% ipython --no-banner

In [1]: import numpy as np

In [2]: from numpy import linalg as LA

In [3]: np.set_printoptions(precision=2, suppress=True, linewidth=120)

In [4]: E = np.array([[1.0, 0.0, -2.0, -2.0],
   ...:     [-8.0, 5.0, -4.0, -4.0],
   ...:     [-4.0, 1.0, 3.0, -1.0],
   ...:     [8.0, -1.0, 4.0, 8.0]])

In [5]: out = E / LA.norm(E, axis=1, keepdims=True)

In [6]: cov = out @ out.T

In [7]: cov[2]
Out[7]: array([-0.51,  0.51,  1.  , -0.46])

In [8]: proj = np.triu(np.array([[3, 0, 2, -3], [-3, 0, 2, -1], [1, 3, -3, 0], [3, 3, 1, 2]]), 1) + np.eye(4)

In [9]: out = proj @ E @ LA.inv(proj)

In [10]: proj @ E - E @ proj
Out[10]: 
array([[-32.,   5.,  -8., -23.],
       [-16.,   3.,   8., -29.],
       [  0.,   0.,   6., -11.],
       [  0.,   0., -14.,  23.]])

In [11]: out
Out[11]: 
array([[ -31.,    5.,   44., -116.],
       [ -24.,    8.,   30.,  -78.],
       [  -4.,    1.,    9.,  -12.],
       [   8.,   -1.,  -10.,   31.]])

In [12]: np.poly(out)
Out[12]: array([   1.,  -17.,  107., -295.,  300.])

In [13]: W0 = np.loadtxt("m.csv", delimiter=",")

In [14]: W0
Out[14]: 
array([[ 0.,  3., -1., -2., -1.],
       [ 3.,  0.,  3., -1., -2.],
       [-1.,  3.,  0.,  3., -1.],
       [-2., -1.,  3.,  0.,  3.],
       [-1., -2., -1.,  3.,  0.]])

In [15]: Q, Rm = LA.qr(W0)

In [16]: print(np.allclose(Rm.T @ Rm, W0.T @ W0))
True

In [17]: np.round(Q @ Rm, 2) + 0
Out[17]: 
array([[ 0.,  3., -1., -2., -1.],
       [ 3.,  0.,  3., -1., -2.],
       [-1.,  3.,  0.,  3., -1.],
       [-2., -1.,  3.,  0.,  3.],
       [-1., -2., -1.,  3.,  0.]])

In [18]: print(round(float(abs(Rm[0, 0])), 2), round(LA.norm(W0[:, 0]), 2))
3.87 3.87

In [19]: print(np.abs(np.diag(Rm)))
[3.87 4.79 4.26 4.14 0.59]

In [20]: out = W0 / np.sqrt((W0 ** 2).mean(axis=1, keepdims=True))

In [21]: out[0]
Out[21]: array([ 0.  ,  1.73, -0.58, -1.15, -0.58])

In [22]: LA.matrix_rank(out) == LA.matrix_rank(W0)
Out[22]: np.True_

In [23]: print(W0 - W0.mean(axis=1, keepdims=True))
[[ 0.2  3.2 -0.8 -1.8 -0.8]
 [ 2.4 -0.6  2.4 -1.6 -2.6]
 [-1.8  2.2 -0.8  2.2 -1.8]
 [-2.6 -1.6  2.4 -0.6  2.4]
 [-0.8 -1.8 -0.8  3.2  0.2]]

In [24]: LA.matrix_rank(W0 - W0.mean(axis=1, keepdims=True))
Out[24]: np.int64(4)

In [25]: print(LA.norm(out, axis=1))
[2.24 2.24 2.24 2.24 2.24]

In [26]: np.allclose(W0 @ W0.T, W0.T @ W0)
Out[26]: True

In [27]: (W0 + W0.T) / 2
Out[27]: 
array([[ 0.,  3., -1., -2., -1.],
       [ 3.,  0.,  3., -1., -2.],
       [-1.,  3.,  0.,  3., -1.],
       [-2., -1.,  3.,  0.,  3.],
       [-1., -2., -1.,  3.,  0.]])

In [28]: np.allclose(W0, W0.T)
Out[28]: True

In [29]: LA.matrix_power(W0, 4)
Out[29]: 
array([[ 444.,  148.,  128., -372., -332.],
       [ 148.,  636., -192., -140., -372.],
       [ 128., -192.,  464., -192.,  128.],
       [-372., -140., -192.,  636.,  148.],
       [-332., -372.,  128.,  148.,  444.]])

In [30]: print(np.round(np.abs(LA.eigvals(W0)).max(), 2))
6.0

In [31]: T = np.stack([W0, 5 * W0, W0[::-1]])

In [32]: LA.matrix_rank(T.reshape(3, -1))
Out[32]: np.int64(2)

In [33]: (T @ W0.T).shape
Out[33]: (3, 5, 5)

In [34]: LA.norm(T, axis=(1, 2))
Out[34]: array([ 9.8 , 48.99,  9.8 ])

In [35]: T.shape
Out[35]: (3, 5, 5)

In [36]: M = np.array([[1, 0, 0, 0, 0, 0, 0],
    ...:     [0, 1, 0, 0, 0, 0, 0],
    ...:     [-2, -5, 1, 0, 0, 0, 0],
    ...:     [-5, 3, 1, 1, 0, 0, 0],
    ...:     [-5, -5, 3, 4, 1, 0, 0],
    ...:     [1, 0, -4, 3, 2, 1, 0],
    ...:     [-2, -3, -2, -1, 5, -4, 1]])

In [37]: out = M / np.sqrt((M ** 2).mean(axis=1, keepdims=True))

In [38]: LA.norm(out, axis=1)
Out[38]: array([2.65, 2.65, 2.65, 2.65, 2.65, 2.65, 2.65])

In [39]: print(LA.matrix_rank(out) == LA.matrix_rank(M))
True

In [40]: LA.matrix_rank(M - M.mean(axis=1, keepdims=True))
Out[40]: np.int64(6)

In [41]: np.sort(LA.eigvals(M))
Out[41]: array([1., 1., 1., 1., 1., 1., 1.])

In [42]: M @ M
Out[42]: 
array([[  1,   0,   0,   0,   0,   0,   0],
       [  0,   1,   0,   0,   0,   0,   0],
       [ -4, -10,   1,   0,   0,   0,   0],
       [-12,   1,   2,   1,   0,   0,   0],
       [-36, -13,  10,   8,   1,   0,   0],
       [-15,  19,   1,  14,   4,   1,   0],
       [-24, -24,  26,   6,   2,  -8,   1]])

In [43]: left, sigma, vt = LA.svd(M)

In [44]: sigma.round(2) + 0
Out[44]: array([10.62,  7.58,  5.91,  5.21,  1.64,  0.05,  0.  ])

In [45]: out = left[:, :5] @ np.diag(sigma[:5]) @ vt[:5]

In [46]: np.round(LA.norm(M - out, 2), 2), round(float(sigma[5]), 2)
Out[46]: (np.float64(0.05), 0.05)

In [47]: round(LA.norm(M - out) / LA.norm(M), 2)
Out[47]: np.float64(0.0)

In [48]: LA.matrix_rank(out)
Out[48]: np.int64(5)

In [49]: out = M[0, 0] * M[1:] - np.outer(M[1:, 0], M[0])

In [50]: out
Out[50]: 
array([[ 0,  1,  0,  0,  0,  0,  0],
       [ 0, -5,  1,  0,  0,  0,  0],
       [ 0,  3,  1,  1,  0,  0,  0],
       [ 0, -5,  3,  4,  1,  0,  0],
       [ 0,  0, -4,  3,  2,  1,  0],
       [ 0, -3, -2, -1,  5, -4,  1]])

In [51]: LA.matrix_rank(out), LA.matrix_rank(M)
Out[51]: (np.int64(6), np.int64(7))

In [52]: rng = np.random.default_rng(4972)

In [53]: idx = rng.permutation(5)

In [54]: out = W0[:, idx] * rng.choice([-1, 1], 5)

In [55]: out
Out[55]: 
array([[ 1., -3., -1.,  2.,  0.],
       [-3., -0., -2.,  1.,  3.],
       [-0., -3., -1., -3., -1.],
       [-3.,  1.,  3., -0., -2.],
       [ 1.,  2.,  0., -3., -1.]])

In [56]: left, _, vt = LA.svd(W0.T @ out)

In [57]: idx
Out[57]: array([2, 1, 4, 3, 0])

In [58]: arr = np.loadtxt("w.csv", delimiter=",")

In [59]: print(arr)
[[ 1.  2.  4. -3. -2.  3.  4. -2. -1.]
 [-1.  3. -2. -5. -4.  0.  2. -1. -3.]
 [-3. -2. -2. -3.  0.  0. -2. -2. -1.]
 [ 4.  1.  2.  4. -5. -3.  1.  3. -2.]
 [-3.  4.  4.  5.  1. -1.  4.  2.  1.]
 [ 0.  0.  4. -5. -2.  2. -4.  5. -5.]
 [-2.  2. -3.  4.  0. -1.  2. -1.  3.]
 [ 0. -3.  0.  4.  4. -1. -1. -1. -1.]]

In [60]: cov = arr.T @ arr

In [61]: cov
Out[61]: 
array([[ 40.,  -7.,  14.,   4., -21.,  -4.,  -4.,  13., -12.],
       [ -7.,  47.,  18.,   5., -29.,   0.,  42.,   9.,   2.],
       [ 14.,  18.,  69.,   0., -14.,  13.,  12.,  35., -25.],
       [  4.,   5.,   0., 141.,  37., -44.,  32.,   6.,  51.],
       [-21., -29., -14.,  37.,  66.,   0., -13., -19.,  31.],
       [ -4.,   0.,  13., -44.,   0.,  25.,  -4.,  -5., -10.],
       [ -4.,  42.,  12.,  32., -13.,  -4.,  62., -16.,  21.],
       [ 13.,   9.,  35.,   6., -19.,  -5., -16.,  49., -24.],
       [-12.,   2., -25.,  51.,  31., -10.,  21., -24.,  51.]])

In [62]: LA.svd(arr, compute_uv=False) ** 2
Out[62]: array([204.43, 138.42,  96.53,  57.12,  33.99,  14.29,   3.81,   1.41])

In [63]: data = np.load("sample5.npy")

In [64]: data
Out[64]: 
array([[ 3,  0,  0,  0,  0,  0,  0,  0,  0],
       [ 0,  2,  0,  0,  0,  0,  0,  0,  0],
       [ 0,  0,  2,  0,  0,  0,  0,  0,  0],
       [ 0,  0,  0, -3,  0,  0,  0,  0,  0],
       [ 0,  0,  0,  0, -3,  0,  0,  0,  0],
       [ 0,  0,  0,  0,  0,  1,  0,  0,  0],
       [ 0,  0,  0,  0,  0,  0, -2,  0,  0],
       [ 0,  0,  0,  0,  0,  0,  0,  3,  0],
       [ 0,  0,  0,  0,  0,  0,  0,  0, -1]])

In [65]: print([round(float(LA.det(data[:i, :i])), 2) + 0 for i in range(1, 10)])
[3.0, 6.0, 12.0, -36.0, 108.0, 108.0, -216.0, -648.0, 648.0]

In [66]: round(LA.eigvalsh(data).min(), 2)
Out[66]: np.float64(-3.0)

In [67]: np.all(LA.eigvalsh(data) > 0)
Out[67]: np.False_

In [68]: F = np.minimum.outer(np.arange(1, 8), np.arange(1, 8)) * -2

In [69]: F
Out[69]: 
array([[ -2,  -2,  -2,  -2,  -2,  -2,  -2],
       [ -2,  -4,  -4,  -4,  -4,  -4,  -4],
       [ -2,  -4,  -6,  -6,  -6,  -6,  -6],
       [ -2,  -4,  -6,  -8,  -8,  -8,  -8],
       [ -2,  -4,  -6,  -8, -10, -10, -10],
       [ -2,  -4,  -6,  -8, -10, -12, -12],
       [ -2,  -4,  -6,  -8, -10, -12, -14]])

In [70]: np.round(LA.eigvalsh(W0).min(), 2)
Out[70]: np.float64(-5.42)

In [71]: [round(float(LA.det(W0[:i, :i])), 2) + 0 for i in range(1, 6)]
Out[71]: [0.0, -9.0, -18.0, 220.0, -192.0]

In [72]: vals, vecs = LA.eigh(F)

In [73]: print(np.round(vecs.T @ F @ vecs, 2) + 0)
[[-45.76   0.     0.     0.     0.     0.     0.  ]
 [  0.    -5.24   0.     0.     0.     0.     0.  ]
 [  0.     0.    -2.     0.     0.     0.     0.  ]
 [  0.     0.     0.    -1.12   0.     0.     0.  ]
 [  0.     0.     0.     0.    -0.76   0.     0.  ]
 [  0.     0.     0.     0.     0.    -0.6    0.  ]
 [  0.     0.     0.     0.     0.     0.    -0.52]]

In [74]: vals.sum(), np.trace(F)
Out[74]: (np.float64(-56.0), np.int64(-56))

In [75]: vals
Out[75]: array([-45.76,  -5.24,  -2.  ,  -1.12,  -0.76,  -0.6 ,  -0.52])

In [76]: J = np.loadtxt("run0.csv", delimiter=",")

In [77]: J
Out[77]: 
array([[-0.3 , -0.02, -0.39,  0.31],
       [ 0.39, -0.03, -0.22,  0.19],
       [-0.3 , -0.05, -0.18, -0.17],
       [-0.09, -0.23,  0.49, -0.17],
       [ 0.3 ,  0.16,  0.11, -0.34],
       [ 0.3 ,  0.05,  0.37, -0.26],
       [-0.39,  0.21,  0.21,  0.12],
       [ 0.17,  0.68, -0.2 , -0.09],
       [-0.52,  0.3 ,  0.3 , -0.13],
       [-0.17, -0.15, -0.46, -0.76],
       [ 0.  ,  0.53, -0.03, -0.01]])

In [78]: T = np.stack([J, -3 * J, J[::-1]])

In [79]: T.shape
Out[79]: (3, 11, 4)

In [80]: (T @ J.T).shape
Out[80]: (3, 11, 11)

In [81]: np.einsum("bij,cij->bc", T, T)
Out[81]: 
array([[  4.  , -12.  ,  -0.41],
       [-12.  ,  36.  ,   1.24],
       [ -0.41,   1.24,   4.  ]])

In [82]: LA.norm(T, axis=(1, 2))
Out[82]: array([2., 6., 2.])

In [83]: m1 = np.diag(np.array([0, 1, -3, 0, 0, -1, 3, 1])) + 2 * np.eye(8, k=1) + 2 * np.eye(8, k=-1)

In [84]: print(m1)
[[ 0.  2.  0.  0.  0.  0.  0.  0.]
 [ 2.  1.  2.  0.  0.  0.  0.  0.]
 [ 0.  2. -3.  2.  0.  0.  0.  0.]
 [ 0.  0.  2.  0.  2.  0.  0.  0.]
 [ 0.  0.  0.  2.  0.  2.  0.  0.]
 [ 0.  0.  0.  0.  2. -1.  2.  0.]
 [ 0.  0.  0.  0.  0.  2.  3.  2.]
 [ 0.  0.  0.  0.  0.  0.  2.  1.]]

In [85]: vals, vecs = LA.eigh(m1)

In [86]: x0 = np.array([3, -2, -2, 1, 3, 2, 2, -3])

In [87]: (np.sign(vecs[:, -1].round(6)) == np.sign(vecs[0, -1].round(6))).astype(int)
Out[87]: array([1, 1, 1, 1, 1, 1, 1, 1])

In [88]: LA.eigvalsh(m1[1:, 1:])
Out[88]: array([-4.79, -3.21, -0.82,  0.33,  1.74,  2.89,  4.86])

In [89]: np.abs(m1).sum(axis=1).max(), np.round(np.abs(vals).max(), 2)
Out[89]: (np.float64(7.0), np.float64(4.86))

In [90]: out = m1 / LA.norm(m1, axis=1, keepdims=True)

In [91]: cov = out @ out.T

In [92]: cov[0]
Out[92]: array([1.  , 0.33, 0.49, 0.  , 0.  , 0.  , 0.  , 0.  ])

In [93]: np.argwhere(np.triu(np.abs(cov) > 0.95, 1))
Out[93]: array([], shape=(0, 2), dtype=int64)

In [94]: np.degrees(np.arccos(np.clip(cov[0, 6], -1, 1)))
Out[94]: np.float64(90.0)

In [95]: print((np.abs(cov) > 0.9).astype(int))
[[1 0 0 0 0 0 0 0]
 [0 1 0 0 0 0 0 0]
 [0 0 1 0 0 0 0 0]
 [0 0 0 1 0 0 0 0]
 [0 0 0 0 1 0 0 0]
 [0 0 0 0 0 1 0 0]
 [0 0 0 0 0 0 1 0]
 [0 0 0 0 0 0 0 1]]
